% ipython --no-banner

In [1]: import numpy as np

In [2]: np.set_printoptions(suppress=True, linewidth=160)

In [3]: arr = np.diag(np.array([1, 0, 1, 1, -2, 1, -1, 1])) + 2 * np.eye(8, k=1) + 2 * np.eye(8, k=-1)

In [4]: arr
Out[4]: 
array([[ 1.,  2.,  0.,  0.,  0.,  0.,  0.,  0.],
       [ 2.,  0.,  2.,  0.,  0.,  0.,  0.,  0.],
       [ 0.,  2.,  1.,  2.,  0.,  0.,  0.,  0.],
       [ 0.,  0.,  2.,  1.,  2.,  0.,  0.,  0.],
       [ 0.,  0.,  0.,  2., -2.,  2.,  0.,  0.],
       [ 0.,  0.,  0.,  0.,  2.,  1.,  2.,  0.],
       [ 0.,  0.,  0.,  0.,  0.,  2., -1.,  2.],
       [ 0.,  0.,  0.,  0.,  0.,  0.,  2.,  1.]])

In [5]: # symmetric

In [6]: w, evecs = np.linalg.eigh(arr)

In [7]: x0 = np.array([8, 9, 7, 0, 0, 5, 6, 2])

In [8]: np.abs(arr).sum(axis=1).max(), round(float(np.abs(w).max()), 4)
Out[8]: (np.float64(6.0), 4.1666)

In [9]: np.round(x0 @ arr @ x0 / (x0 @ x0), 4), round(float(w[0]), 4), round(w[-1], 4)
Out[9]: (np.float64(3.1429), -4.1347, np.float64(4.1666))

In [10]: T = np.stack([arr, 2 * arr, arr[::-1]])

In [11]: (T @ arr.T).shape
Out[11]: (3, 8, 8)

In [12]: np.round(np.linalg.det(T), 4)
Out[12]: array([  16., 4096.,   16.])

In [13]: np.linalg.matrix_rank(T.reshape(3, -1))
Out[13]: np.int64(2)

In [14]: m1 = np.array([[1, 0, 2, 2, -2, 2, 3],
    ...:     [2, 1, 2, -3, 2, -2, 0],
    ...:     [2, -3, -3, 0, -2, 3, 2],
    ...:     [0, -3, -2, -2, 0, 1, -3],
    ...:     [3, -1, -2, -2, -3, -2, -3],
    ...:     [3, -2, 1, 1, 1, 1, 3],
    ...:     [3, 2, -3, -2, 0, 2, 3]])

In [15]: m1[-1] = m1[0] + -1 * m1[1]

In [16]: m1
Out[16]: 
array([[ 1,  0,  2,  2, -2,  2,  3],
       [ 2,  1,  2, -3,  2, -2,  0],
       [ 2, -3, -3,  0, -2,  3,  2],
       [ 0, -3, -2, -2,  0,  1, -3],
       [ 3, -1, -2, -2, -3, -2, -3],
       [ 3, -2,  1,  1,  1,  1,  3],
       [-1, -1,  0,  5, -4,  4,  3]])

In [17]: np.linalg.lstsq(m1[:-1].T, m1[-1])[2]
Out[17]: np.int32(6)

In [18]: np.unique(m1.round(6), axis=0).shape
Out[18]: (7, 7)

In [19]: np.round(m1 @ np.linalg.pinv(m1) @ m1, 4) + 0
Out[19]: 
array([[ 1.,  0.,  2.,  2., -2.,  2.,  3.],
       [ 2.,  1.,  2., -3.,  2., -2.,  0.],
       [ 2., -3., -3.,  0., -2.,  3.,  2.],
       [ 0., -3., -2., -2.,  0.,  1., -3.],
       [ 3., -1., -2., -2., -3., -2., -3.],
       [ 3., -2.,  1.,  1.,  1.,  1.,  3.],
       [-1., -1.,  0.,  5., -4.,  4.,  3.]])

In [20]: np.allclose(m1[:-1].T @ np.linalg.lstsq(m1[:-1].T, m1[-1])[0], m1[-1])
Out[20]: True

In [21]: round(np.linalg.norm(m1, 2) / np.linalg.norm(m1), 4)
Out[21]: np.float64(0.7082)

In [22]: np.linalg.matrix_rank(m1, rtol=0.1)
Out[22]: np.int64(6)

In [23]: np.argsort(-np.linalg.norm(m1, axis=0).round(6), kind="stable")[:3]
Out[23]: array([6, 3, 5])

In [24]: J = np.load("layer8.npy")

In [25]: J
Out[25]: 
array([[139, -37, -18],
       [-37, 129, -73],
       [-18, -73, 150]])

In [26]: low = np.linalg.cholesky(J)

In [27]: np.round(np.diag(low) ** 2, 4)
Out[27]: array([139.    , 119.1511,  96.8806])

In [28]: np.round(J / np.sqrt(np.outer(np.diag(J), np.diag(J))), 4)
Out[28]: 
array([[ 1.    , -0.2763, -0.1247],
       [-0.2763,  1.    , -0.5248],
       [-0.1247, -0.5248,  1.    ]])

In [29]: low.round(4)
Out[29]: 
array([[11.7898,  0.    ,  0.    ],
       [-3.1383, 10.9156,  0.    ],
       [-1.5267, -7.1266,  9.8428]])

In [30]: x0 = np.ones(3)

In [31]: for _ in range(6):
    ...:     x0 = J @ x0
    ...:     x0 /= np.linalg.norm(x0)
    ...:     print(round(x0 @ J @ x0, 4))
    ...: 
99.9557
176.739
198.2921
205.6245
209.7687
212.1607

In [32]: round(np.linalg.eigvalsh(J)[-1], 4)
Out[32]: np.float64(214.9778)

In [33]: w, evecs = np.linalg.eig(J)

In [34]: np.round(J @ evecs[:, 0] - w[0] * evecs[:, 0], 4) + 0
Out[34]: array([0., 0., 0.])

In [35]: np.round(np.sort(np.linalg.eigvals(np.linalg.inv(J))), 4)
Out[35]: array([0.0047, 0.0065, 0.0207])

In [36]: np.round(np.sort(np.linalg.eigvals(J.T)), 4)
Out[36]: array([ 48.2122, 154.81  , 214.9778])

In [37]: rng = np.random.default_rng(7)

In [38]: z = rng.permutation(3)

In [39]: z
Out[39]: array([0, 2, 1])

In [40]: B = J[z][:, z]

In [41]: np.round(np.sort(np.abs(np.linalg.eigvals(B))), 4)
Out[41]: array([ 48.2122, 154.81  , 214.9778])

In [42]: np.trace(B)
Out[42]: np.int64(418)

In [43]: np.allclose(B, J)
Out[43]: False

In [44]: np.diag(B)
Out[44]: array([139, 150, 129])

In [45]: O, evecs = np.linalg.qr(J[:, :2])[0], np.linalg.qr(J[:, 2:])[0]

In [46]: sv = np.linalg.svd(O.T @ evecs, compute_uv=False)

In [47]: round(np.linalg.norm(O @ O.T - evecs @ evecs.T, 2), 4)
Out[47]: np.float64(1.0)

In [48]: (sv > 0.9).sum()
Out[48]: np.int64(0)

In [49]: mat = np.loadtxt("m.csv", delimiter=",")

In [50]: mat
Out[50]: 
array([[ 0.9667,  0.9566,  0.0331,  0.9161],
       [-0.3035, -0.3313,  0.014 , -0.3405],
       [ 0.1233,  0.0973,  0.0511,  0.1113],
       [ 0.6847,  0.6499, -0.0091,  0.6951],
       [ 0.656 ,  0.6505, -0.0096,  0.6422],
       [-0.7105, -0.7214,  0.0094, -0.7518],
       [-0.9001, -0.989 ,  0.023 , -0.9384],
       [ 0.3519,  0.3425,  0.0024,  0.3459],
       [-0.9662, -0.9715, -0.0093, -0.9436],
       [-0.1777, -0.1627,  0.0224, -0.1784],
       [-0.2675, -0.2618, -0.0194, -0.2467],
       [-0.6911, -0.7181,  0.0474, -0.6867],
       [ 0.1724,  0.1558, -0.022 ,  0.124 ],
       [ 1.9455,  1.9765,  0.0088,  1.956 ],
       [ 1.5795,  1.5929, -0.0151,  1.5921],
       [-0.7125, -0.7314, -0.0173, -0.7107],
       [-0.7879, -0.7822,  0.0151, -0.7026],
       [ 1.1579,  1.1663,  0.0412,  1.1683],
       [ 0.6233,  0.5959, -0.0492,  0.637 ],
       [-0.1573, -0.1614, -0.0108, -0.1233],
       [-0.3644, -0.3267, -0.0052, -0.321 ],
       [ 2.9709,  2.972 , -0.0219,  2.9898],
       [ 2.6457,  2.6659,  0.0008,  2.6719],
       [ 0.1602,  0.1797,  0.0066,  0.1757],
       [-1.4033, -1.3832, -0.0088, -1.3713],
       [ 1.4625,  1.488 , -0.0178,  1.5176],
       [ 1.1515,  1.1968,  0.0196,  1.201 ],
       [ 0.4193,  0.4305,  0.0284,  0.4343],
       [-1.5716, -1.6147, -0.0168, -1.601 ],
       [-1.188 , -1.2279,  0.0141, -1.2032]])

In [51]: Xc = mat - mat.mean(axis=0)

In [52]: evecs = np.linalg.svd(Xc)[2][:1]

In [53]: B = Xc - Xc @ evecs.T @ evecs

In [54]: np.round(B.std(axis=0), 4)
Out[54]: array([0.0167, 0.0129, 0.0228, 0.0168])

In [55]: np.linalg.norm(B, axis=1).round(6).argmax()
Out[55]: np.int64(16)

In [56]: np.round((Xc @ evecs.T).std(axis=0), 4)
Out[56]: array([1.9598])

In [57]: Z = np.array([[1, 6, 3], [0, 1, 3], [5, 2, 5]])

In [58]: feats = (rng.random((20, 3)) < 0.25) @ Z

In [59]: feats
Out[59]: 
array([[0, 1, 3],
       [0, 1, 3],
       [0, 0, 0],
       [0, 0, 0],
       [0, 0, 0],
       [0, 0, 0],
       [1, 7, 6],
       [1, 7, 6],
       [0, 0, 0],
       [5, 2, 5],
       [1, 7, 6],
       [6, 8, 8],
       [0, 1, 3],
       [0, 0, 0],
       [5, 2, 5],
       [0, 0, 0],
       [5, 2, 5],
       [5, 2, 5],
       [0, 0, 0],
       [0, 0, 0]])

In [60]: # rows 0 and 1 are equal

In [61]: np.unravel_index(np.abs(feats).argmax(), feats.shape)
Out[61]: (np.int64(11), np.int64(1))

In [62]: feats.sum(axis=1)
Out[62]: array([ 4,  4,  0,  0,  0,  0, 14, 14,  0, 12, 14, 22,  4,  0, 12,  0, 12, 12,  0,  0])

In [63]: feats.shape
Out[63]: (20, 3)

In [64]: np.linalg.matrix_rank(feats)
Out[64]: np.int64(3)

In [65]: np.round(np.linalg.norm(feats), 4)
Out[65]: np.float64(25.8457)

In [66]: feats - feats[0]
Out[66]: 
array([[ 0,  0,  0],
       [ 0,  0,  0],
       [ 0, -1, -3],
       [ 0, -1, -3],
       [ 0, -1, -3],
       [ 0, -1, -3],
       [ 1,  6,  3],
       [ 1,  6,  3],
       [ 0, -1, -3],
       [ 5,  1,  2],
       [ 1,  6,  3],
       [ 6,  7,  5],
       [ 0,  0,  0],
       [ 0, -1, -3],
       [ 5,  1,  2],
       [ 0, -1, -3],
       [ 5,  1,  2],
       [ 5,  1,  2],
       [ 0, -1, -3],
       [ 0, -1, -3]])

In [67]: np.round(np.linalg.svd(feats, compute_uv=False), 4)
Out[67]: array([24.3266,  8.1631,  3.0954])

In [68]: np.abs(feats).max()
Out[68]: np.int64(8)

In [69]: x0 = np.array([3, 0, 1])

In [70]: y = feats @ x0

In [71]: np.round(np.linalg.lstsq(feats, y)[0], 4) + 0
Out[71]: array([3., 0., 1.])

In [72]: np.round(np.linalg.pinv(feats) @ feats, 4) + 0
Out[72]: 
array([[1., 0., 0.],
       [0., 1., 0.],
       [0., 0., 1.]])

In [73]: y = y + 0.02 * rng.normal(size=20)

In [74]: y.round(4)
Out[74]: 
array([ 2.9907,  3.0025, -0.0237, -0.0116, -0.0039,  0.018 ,  9.0229,  8.9735, -0.0159, 20.0129,  8.9602, 25.9907,  2.9981,  0.0251, 20.0138, -0.0065, 19.9926,
       19.995 ,  0.0305, -0.0086])

In [75]: coef, *_ = np.linalg.lstsq(feats, y)

In [76]: [round(float(np.linalg.norm(np.linalg.solve(feats.T @ feats + lam * np.eye(3), feats.T @ y))), 2) for lam in (0, 1, 10, 100)]
Out[76]: [3.16, 3.12, 2.85, 1.9]

In [77]: round(np.linalg.norm(y - feats @ coef), 4)
Out[77]: np.float64(0.0749)

In [78]: np.round(feats.T @ (y - feats @ coef), 4) + 0
Out[78]: array([0., 0., 0.])

In [79]: F = np.loadtxt("out3.csv", delimiter=",")

In [80]: F.round(4)
Out[80]: 
array([[0.1282, 0.1538, 0.1282, 0.2051, 0.1282, 0.1538, 0.1026],
       [0.0455, 0.1818, 0.2727, 0.1818, 0.1364, 0.0455, 0.1364],
       [0.1143, 0.2571, 0.2857, 0.1429, 0.0571, 0.1429, 0.    ],
       [0.    , 0.2727, 0.3182, 0.2727, 0.0455, 0.    , 0.0909],
       [0.1714, 0.    , 0.0857, 0.1429, 0.1429, 0.2571, 0.2   ],
       [0.    , 0.0345, 0.1379, 0.1034, 0.3103, 0.1724, 0.2414],
       [0.    , 0.125 , 0.0833, 0.125 , 0.125 , 0.2083, 0.3333]])

In [81]: O, evecs = np.linalg.qr(F[:, :2])[0], np.linalg.qr(F[:, 2:])[0]

In [82]: sv = np.linalg.svd(O.T @ evecs, compute_uv=False)

In [83]: np.round(np.degrees(np.arccos(sv.clip(0, 1))), 4)
Out[83]: array([ 6.9833, 27.5585])

In [84]: (sv > 0.9).sum()
Out[84]: np.int64(1)

In [85]: sv.round(4)
Out[85]: array([0.9926, 0.8865])

In [86]: np.round(np.linalg.norm(O @ O.T - evecs @ evecs.T, 2), 4)
Out[86]: np.float64(1.0)

In [87]: np.round(F @ np.ones(7), 4)
Out[87]: array([1., 1., 1., 1., 1., 1., 1.])

In [88]: pr = np.eye(7)[6]

In [89]: for _ in range(3):
    ...:     pr = pr @ F
    ...:     print(pr.round(4))
    ...: 
[0.     0.125  0.0833 0.125  0.125  0.2083 0.3333]
[0.0366 0.1271 0.1649 0.1498 0.1517 0.1551 0.2148]
[0.0553 0.1442 0.1864 0.1596 0.1349 0.1455 0.1741]

In [90]: f, r1 = F[6], F[5]

In [91]: np.round(f @ f, 4)
Out[91]: np.float64(0.2083)

In [92]: np.round(f @ r1, 4)
Out[92]: np.float64(0.1839)

In [93]: pr = (f @ r1) / (f @ f) * f

In [94]: round((r1 - pr) @ f, 4)
Out[94]: np.float64(0.0)

In [95]: np.linalg.matrix_rank(np.outer(f, r1))
Out[95]: np.int64(1)

In [96]: round(float(np.linalg.norm(f + r1) ** 2 + np.linalg.norm(f - r1) ** 2), 4)
Out[96]: 0.8471

In [97]: np.round(r1 - pr, 4)
Out[97]: array([ 0.    , -0.0759,  0.0644, -0.0069,  0.2   , -0.0115, -0.0529])

In [98]: E = np.load("case3.npy")

In [99]: E
Out[99]: 
array([[3, 0, 0],
       [2, 0, 0],
       [6, 5, 7],
       [6, 5, 7],
       [3, 0, 0],
       [5, 3, 4],
       [1, 0, 0],
       [1, 0, 0],
       [4, 1, 1],
       [4, 1, 1],
       [0, 0, 0],
       [5, 3, 4],
       [1, 0, 0],
       [3, 0, 0],
       [5, 3, 4],
       [1, 0, 0],
       [4, 1, 1],
       [6, 5, 7],
       [3, 0, 0],
       [5, 3, 4],
       [4, 1, 1],
       [5, 3, 4],
       [6, 5, 7],
       [0, 0, 0],
       [3, 0, 0],
       [4, 1, 1],
       [3, 0, 0]])

In [100]: x0 = np.array([-3, -2, -2])

In [101]: y = E @ x0

In [102]: np.round(np.linalg.solve(E.T @ E, E.T @ y), 4)
Out[102]: array([-3., -2., -2.])

In [103]: y = y + 0.05 * rng.normal(size=27)

In [104]: y.round(4)
Out[104]: 
array([ -9.0152,  -5.9824, -42.006 , -42.0099,  -9.0557, -29.0006,  -3.0222,  -2.9417, -15.9673, -16.0012,   0.0334, -29.017 ,  -2.9474,  -9.0003, -28.9708,
        -3.0645, -15.9827, -42.0844,  -9.1018, -29.0152, -16.045 , -28.9918, -41.8878,  -0.0416,  -9.0312, -15.9897,  -8.9753])

In [105]: coef, *_ = np.linalg.lstsq(E, y)

In [106]: coef.round()
Out[106]: array([-3., -2., -2.])

In [107]: np.round(E.T @ (y - E @ coef), 4) + 0
Out[107]: array([0., 0., 0.])

In [108]: round(np.linalg.norm(y - E @ coef), 4)
Out[108]: np.float64(0.2242)
